In [1]: import numpy as np

In [2]: import numpy.linalg as la

In [3]: np.set_printoptions(precision=2, suppress=True, linewidth=200, floatmode="fixed")

In [4]: data = np.load("dump.npy")

In [5]: data
Out[5]: 
array([[0.20, 0.12, 0.28, 0.08, 0.32],
       [0.25, 0.22, 0.25, 0.03, 0.25],
       [0.24, 0.24, 0.18, 0.15, 0.18],
       [0.14, 0.21, 0.10, 0.24, 0.31],
       [0.00, 0.27, 0.18, 0.09, 0.45]])

In [6]: q = data.astype(float).copy()

In [7]: for j in range(5):
   ...:     q[:, j] -= q[:, :j] @ (q[:, :j].T @ q[:, j])
   ...:     q[:, j] /= la.norm(q[:, j])
   ...: 

In [8]: np.round(q.T @ data, 2) + 0
Out[8]: 
array([[ 0.42,  0.39,  0.42,  0.22,  0.50],
       [ 0.00,  0.29,  0.14,  0.14,  0.44],
       [ 0.00,  0.00,  0.16, -0.08,  0.19],
       [ 0.00,  0.00,  0.00,  0.15,  0.12],
       [ 0.00,  0.00,  0.00,  0.00,  0.06]])

In [9]: np.sort(np.abs(la.eigvals(data)))[::-1]
Out[9]: array([1.00, 0.18, 0.18, 0.08, 0.08])

In [10]: data @ np.ones(5)
Out[10]: array([1.00, 1.00, 1.00, 1.00, 1.00])

In [11]: la.matrix_power(data, 2)
Out[11]: 
array([[0.15, 0.22, 0.20, 0.11, 0.32],
       [0.17, 0.21, 0.22, 0.09, 0.30],
       [0.17, 0.21, 0.21, 0.11, 0.30],
       [0.14, 0.22, 0.19, 0.12, 0.33],
       [0.12, 0.25, 0.19, 0.10, 0.34]])

In [12]: data.sum(axis=1)
Out[12]: array([1.00, 1.00, 1.00, 1.00, 1.00])

In [13]: la.matrix_power(data, 100)
Out[13]: 
array([[0.15, 0.22, 0.20, 0.10, 0.32],
       [0.15, 0.22, 0.20, 0.10, 0.32],
       [0.15, 0.22, 0.20, 0.10, 0.32],
       [0.15, 0.22, 0.20, 0.10, 0.32],
       [0.15, 0.22, 0.20, 0.10, 0.32]])

In [14]: pr = np.eye(5)[4]

In [15]: for _ in range(3):
    ...:     pr = pr @ data
    ...:     print(pr.round(2))
    ...: 
[0.00 0.27 0.18 0.09 0.45]
[0.12 0.25 0.19 0.10 0.34]
[0.15 0.23 0.20 0.10 0.32]

In [16]: A = np.load("test14.npy")

In [17]: A.round(2) + 0
Out[17]: 
array([[-15.59, -13.56, -13.92,   2.14,  26.77,  20.34,  15.45,  11.78],
       [-14.47, -11.64, -12.19,   2.19,  23.60,  17.89,  13.50,  10.00],
       [-13.18,  -9.57, -10.34,   2.23,  20.15,  15.24,  11.42,   8.11],
       [-12.44,  -8.45,  -9.35,   2.24,  18.26,  13.81,  10.30,   7.11],
       [-11.96,  -7.75,  -8.75,   2.25,  17.09,  12.92,   9.62,   6.50],
       [ -8.35,  -3.19,  -4.85,   2.18,   9.13,   6.99,   5.15,   2.66],
       [ -7.72,  -2.53,  -4.29,   2.15,   7.93,   6.11,   4.50,   2.14],
       [ -6.32,  -1.26,  -3.22,   2.03,   5.51,   4.36,   3.26,   1.19],
       [ -6.11,  -1.08,  -3.07,   2.01,   5.17,   4.12,   3.08,   1.06],
       [ -5.13,  -0.38,  -2.46,   1.89,   3.72,   3.09,   2.37,   0.57],
       [ -3.19,   0.56,  -1.50,   1.52,   1.42,   1.46,   1.27,  -0.03],
       [ -2.26,   0.75,  -1.13,   1.25,   0.63,   0.88,   0.88,  -0.12],
       [ -1.22,   0.68,  -0.73,   0.83,   0.07,   0.40,   0.52,  -0.10],
       [ -1.19,   0.67,  -0.72,   0.82,   0.06,   0.39,   0.51,  -0.10],
       [ -0.80,   0.54,  -0.55,   0.61,  -0.04,   0.25,   0.37,  -0.06],
       [ -0.41,   0.33,  -0.32,   0.35,  -0.07,   0.13,   0.22,  -0.02],
       [ -0.11,   0.10,  -0.10,   0.10,  -0.03,   0.04,   0.07,   0.00],
       [  0.18,  -0.20,   0.21,  -0.20,   0.08,  -0.07,  -0.14,  -0.01],
       [  0.49,  -0.69,   0.78,  -0.67,   0.31,  -0.23,  -0.53,  -0.11],
       [  0.66,  -1.11,   1.38,  -1.07,   0.53,  -0.42,  -0.96,  -0.31],
       [  0.71,  -1.33,   1.76,  -1.29,   0.65,  -0.55,  -1.23,  -0.46],
       [  0.75,  -1.88,   2.95,  -1.90,   0.94,  -1.00,  -2.12,  -1.04],
       [  0.74,  -1.90,   3.00,  -1.93,   0.95,  -1.03,  -2.16,  -1.07],
       [  0.73,  -2.06,   3.44,  -2.12,   1.02,  -1.21,  -2.50,  -1.32],
       [  0.69,  -2.22,   3.95,  -2.34,   1.08,  -1.43,  -2.90,  -1.62],
       [  0.37,  -2.78,   6.65,  -3.30,   1.17,  -2.74,  -5.06,  -3.35],
       [  0.22,  -2.90,   7.65,  -3.61,   1.12,  -3.27,  -5.88,  -4.04],
       [  0.18,  -2.92,   7.90,  -3.68,   1.10,  -3.40,  -6.09,  -4.21],
       [  0.15,  -2.94,   8.07,  -3.74,   1.09,  -3.49,  -6.23,  -4.34],
       [  0.14,  -2.94,   8.13,  -3.75,   1.09,  -3.52,  -6.28,  -4.38],
       [ -0.17,  -3.04,  10.00,  -4.27,   0.88,  -4.56,  -7.83,  -5.73],
       [ -0.17,  -3.04,  10.01,  -4.27,   0.87,  -4.57,  -7.84,  -5.73],
       [ -0.27,  -3.05,  10.59,  -4.43,   0.79,  -4.90,  -8.33,  -6.17],
       [ -1.20,  -2.87,  15.72,  -5.62,  -0.26,  -7.99, -12.70, -10.09],
       [ -1.41,  -2.78,  16.87,  -5.87,  -0.55,  -8.71, -13.70, -11.00],
       [ -2.05,  -2.40,  20.28,  -6.54,  -1.53, -10.91, -16.67, -13.74],
       [ -2.70,  -1.89,  23.78,  -7.19,  -2.67, -13.22, -19.74, -16.59],
       [ -4.92,   0.52,  35.93,  -9.14,  -7.35, -21.64, -30.54, -26.79],
       [ -5.40,   1.15,  38.60,  -9.52,  -8.49, -23.55, -32.94, -29.07]])

In [18]: rng = np.random.default_rng(653)

In [19]: lab = rng.permutation(5)

In [20]: lab
Out[20]: array([0, 3, 1, 4, 2])

In [21]: other = data[lab][:, lab]

In [22]: np.allclose(other, data)
Out[22]: False

In [23]: np.diag(other)
Out[23]: array([0.20, 0.24, 0.22, 0.45, 0.18])

In [24]: dist = la.norm(A[:, None] - A[None], axis=-1)

In [25]: dist[37].round(6).argsort(kind="stable")[:4]
Out[25]: array([37, 38, 36, 35])

In [26]: (dist + 1e9 * np.eye(39)).round(6).argmin(axis=1)
Out[26]: array([ 1,  0,  3,  4,  3,  6,  5,  8,  7,  8, 11, 12, 13, 12, 13, 16, 15, 16, 19, 20, 19, 22, 21, 22, 23, 26, 27, 28, 29, 28, 31, 30, 31, 34, 33, 34, 35, 38, 37])

In [27]: Uu, s, VT = la.svd(A, full_matrices=False)

In [28]: np.abs(Uu[:, 0]).round(6).argmax()
Out[28]: np.int64(38)

In [29]: Uu.shape, s.shape, VT.shape
Out[29]: ((39, 8), (8,), (8, 8))

In [30]: np.cumsum(s ** 2) / np.sum(s ** 2)
Out[30]: array([0.82, 0.99, 1.00, 1.00, 1.00, 1.00, 1.00, 1.00])

In [31]: np.abs(VT[0])
Out[31]: array([0.09, 0.07, 0.56, 0.16, 0.27, 0.41, 0.49, 0.40])

In [32]: round(float(np.sqrt((s ** 2).sum())), 2), round(la.norm(A), 2)
Out[32]: (144.62, np.float64(144.62))
